$ python3 -q
>>> import numpy as np
>>> np.set_printoptions(precision=2, suppress=True, linewidth=200, sign=" ")
>>> E = np.load("data.npy")
>>> print(E)
[[ 0 -2 -2  0 -2 -2]
 [-1  0 -1 -1  0 -1]
 [ 0 -1  1  0 -1  1]
 [ 0 -2 -2  0  2  2]
 [-1  0 -1  1  0  1]
 [ 0 -1  1  0  1 -1]]
>>> A2 = np.array([[1, -7], [-1, -5], [-4, 0], [7, -1], [-5, 4], [0, -4]])
>>> print(np.einsum("ij,ij->i", E, E))
[ 16   4   4  16   4   4]
>>> print(np.linalg.matrix_rank(np.vstack([E, A2.T])))
6
>>> print(np.einsum("ij->j", E))
[-2 -6 -4  0  0  0]
>>> print(np.linalg.matrix_rank(E @ A2))
2
>>> print(A2.T @ E.T)
[[20 -4  2  0 10 -8]
 [10 12 -3 10  2 13]]
>>> print(E @ A2)
[[20 10]
 [-4 12]
 [ 2 -3]
 [ 0 10]
 [10  2]
 [-8 13]]
>>> print(np.allclose(E @ E.T, E.T @ E))
False
>>> E.inv()
Traceback (most recent call last):
  File "<python-input-12>", line 1, in <module>
    E.inv()
    ^^^^^
AttributeError: 'numpy.ndarray' object has no attribute 'inv'
>>> print(np.round(np.abs(np.linalg.eigvals(E)).max(), 2))
2.59
>>> A2 = np.linalg.invert(E)
Traceback (most recent call last):
  File "<python-input-14>", line 1, in <module>
    A2 = np.linalg.invert(E)
         ^^^^^^^^^^^^^^^^
AttributeError: module 'numpy.linalg' has no attribute 'invert'
>>> A2 = np.linalg.inv(E)
>>> print(round(np.linalg.det(E) * np.linalg.det(A2), 2))
1.0
>>> print(np.linalg.det(E) * A2)
[[-16.  64.  32. -16.  64.  32.]
 [ 16.   0.  32.  16.   0.  32.]
 [ 16.  -0. -32.  16.  -0. -32.]
 [-16.  64.  32.  16. -64. -32.]
 [ 16.  -0.  32. -16.  -0. -32.]
 [ 16.   0. -32. -16.   0.  32.]]
>>> print(np.round(np.linalg.cond(E), 2))
3.54
>>> vec = np.array([2, -3, 0, -3, 1, 0])
>>> print((E * vec).sum(axis=1))
[ 4  1  2  8 -5  4]
>>> print(E * vec)
[[ 0  6  0  0 -2  0]
 [-2  0  0  3  0  0]
 [ 0  3  0  0 -1  0]
 [ 0  6  0  0  2  0]
 [-2  0  0 -3  0  0]
 [ 0  3  0  0  1  0]]
>>> print(np.linalg.norm(E @ vec) <= np.linalg.norm(E, 2) * np.linalg.norm(vec) + 1e-9)
True
>>> print(E @ np.ones(6))
[-8. -4.  0.  0.  0.  0.]
>>> print(np.einsum("ij,j->i", E, vec))
[ 4  1  2  8 -5  4]
>>> print(E @ (2 * vec))
[  8   2   4  16 -10   8]
>>> feats = np.load("case6.npy")
>>> print(feats)
[[ 4.  2.  0.  0.]
 [ 2.  1.  2.  0.]
 [ 0.  2.  3.  2.]
 [ 0.  0.  2.  2.]]
>>> print(np.round(np.linalg.norm(feats[0], 1), 2), round(float(np.linalg.norm(feats[0], np.inf)), 2))
6.0 4.0
>>> print(np.linalg.norm(feats, axis=1))
[ 4.47  3.    4.12  2.83]
>>> rng = np.random.default_rng(51)
>>> idx = rng.permutation(4)
>>> A2 = feats[:, idx] * rng.choice([-1, 1], 4)
>>> print(A2)
[[-2. -0. -0. -4.]
 [-1. -2. -0. -2.]
 [-2. -3. -2. -0.]
 [-0. -2. -2. -0.]]
>>> Uu, _, Vt = np.linalg.svd(feats.T @ A2)
>>> print(np.round(np.linalg.lstsq(feats, A2)[0], 2) + 0)
[[ 0.  0.  0. -1.]
 [-1.  0.  0.  0.]
 [ 0. -1.  0.  0.]
 [ 0.  0. -1.  0.]]
>>> vec = np.array([-2, -3, 2, -1])
>>> y = A2 @ vec
>>> c, lr = np.zeros(4), 1 / np.linalg.norm(A2, 2) ** 2
>>> for i in range(300):
...     c -= lr * A2.T @ (A2 @ c - y)
...     if i % 50 == 0: print(i, round(np.linalg.norm(A2 @ c - y), 2))
... 
0 3.58
50 0.5
100 0.07
150 0.01
200 0.0
250 0.0
>>> print(c)
[-2. -3.  2. -1.]
>>> print(round(float(np.linalg.cond(A2)), 2))
5.12
>>> A = np.load("block12.npy")
>>> print(A)
[[-1  2  1]
 [-3 -1 -7]
 [-4  1 -3]]
>>> idx = rng.permutation(3)
>>> print(idx)
[ 2  1  0]
>>> A2 = A[idx][:, idx]
>>> print(np.diag(A2))
[-3 -1 -1]
>>> print(np.trace(A2))
-5
>>> print(np.round(np.linalg.det(A2), 2), np.round(np.linalg.det(A[idx]), 2))
21.0 -21.0
>>> print(np.unravel_index(np.abs(A).argmax(), A.shape))
(np.int64(1), np.int64(2))
>>> print(np.count_nonzero(A))
9
>>> A[3]
Traceback (most recent call last):
  File "<python-input-52>", line 1, in <module>
    A[3]
    ~^^^
IndexError: index 3 is out of bounds for axis 0 with size 3
>>> print(A - A[0])
[[ 0  0  0]
 [-2 -3 -8]
 [-3 -1 -4]]
>>> print(A.sum(axis=1))
[  2 -11  -6]
>>> W0 = np.load("out6.npy")
>>> print(W0)
[[10  4  7]
 [ 4  8 -4]
 [ 7 -4 13]]
>>> Uu, sv, Vt = np.linalg.svd(W0)
>>> print(np.argmax(sv[:-1] / (sv[1:] + 1e-6)) + 1)
2
>>> A2 = Uu[:, :2] @ np.diag(sv[:2]) @ Vt[:2]
>>> print(np.round(np.linalg.norm(W0 - A2) / np.linalg.norm(W0), 2))
0.01
>>> J = np.array([[2, -1, -2, 2, -2],
...     [0, 1, -1, 0, -1],
...     [2, -1, -2, 2, -2],
...     [2, 1, 1, 0, 0]])
>>> # row 2 repeats row 0
>>> Uu, sv, Vt = np.linalg.svd(J)
>>> print(np.argmax(sv[:-1] / (sv[1:] + 1e-6)) + 1)
3
>>> print(sv.round(2) + 0)
[ 5.89  2.44  1.56  0.  ]
>>> A2 = Uu[:, :3] @ np.diag(sv[:3]) @ Vt[:3]
>>> print(np.round(np.linalg.norm(J - A2, 2), 2), round(sv[3], 2))
0.0 0.0
>>> print(np.linalg.matrix_rank(A2))
3
